% ipython --no-banner

In [1]: import numpy as np

In [2]: import numpy.linalg as la

In [3]: np.set_printoptions(suppress=True, linewidth=120)

In [4]: def rnd(a):
   ...:     return np.round(a, 3) + 0
   ...: 

In [5]: F = np.load("run16.npy")

In [6]: F
Out[6]: 
array([[ 3.871,  3.912, 14.329, 16.487, -0.846,  9.112],
       [ 3.064,  3.415, 14.638, 14.606,  0.675,  9.66 ],
       [ 1.435,  2.46 , 16.657, 12.943, -0.174,  9.231],
       [ 3.017,  2.88 , 15.384, 15.902, -0.711,  8.627],
       [ 1.635,  4.107, 15.197, 17.107,  0.183,  9.031],
       [ 2.629,  2.884, 14.386, 14.96 , -2.157,  7.075],
       [ 2.282,  2.644, 16.883, 16.146, -1.302, 11.857],
       [ 4.01 ,  3.46 , 15.153, 14.463,  0.018,  8.953],
       [ 3.062,  3.387, 14.036, 16.473, -1.001,  8.669],
       [ 3.787,  2.203, 14.615, 16.385, -0.307,  9.086],
       [ 3.286,  4.134, 16.247, 15.795,  1.451,  7.301],
       [ 3.424,  4.319, 14.475, 16.348, -1.205,  7.898],
       [ 3.07 ,  4.094, 15.958, 13.465,  0.216,  9.528],
       [ 2.18 ,  2.844, 15.246, 16.19 ,  0.601,  6.879],
       [ 2.704,  3.221, 13.206, 15.758, -1.05 , 10.114],
       [ 3.471,  3.759, 15.226, 16.222, -0.926,  9.71 ],
       [ 2.796,  1.857, 17.834, 15.412, -1.238,  8.967],
       [ 1.125,  4.101, 14.788, 16.459,  1.299,  8.393],
       [ 3.548,  2.376, 13.216, 14.591, -1.011,  9.698],
       [ 1.737,  2.399, 12.791, 16.834,  0.99 ,  8.773],
       [ 3.246,  3.308, 15.163, 15.921, -1.682,  7.911],
       [ 2.853,  1.926, 16.605, 14.811, -0.154,  8.627],
       [ 1.787,  3.923, 15.137, 15.872,  0.251,  8.229],
       [ 2.166,  2.648, 16.175, 15.762, -0.492, 10.183]])

In [7]: T = np.stack([F, 3 * F, F[::-1]])

In [8]: (T @ F.T).shape
Out[8]: (3, 24, 24)

In [9]: rnd(la.norm(T, axis=(1, 2)))
Out[9]: array([117.557, 352.67 , 117.557])

In [10]: T.shape
Out[10]: (3, 24, 6)

In [11]: la.matrix_rank(T.reshape(3, -1))
Out[11]: np.int64(2)
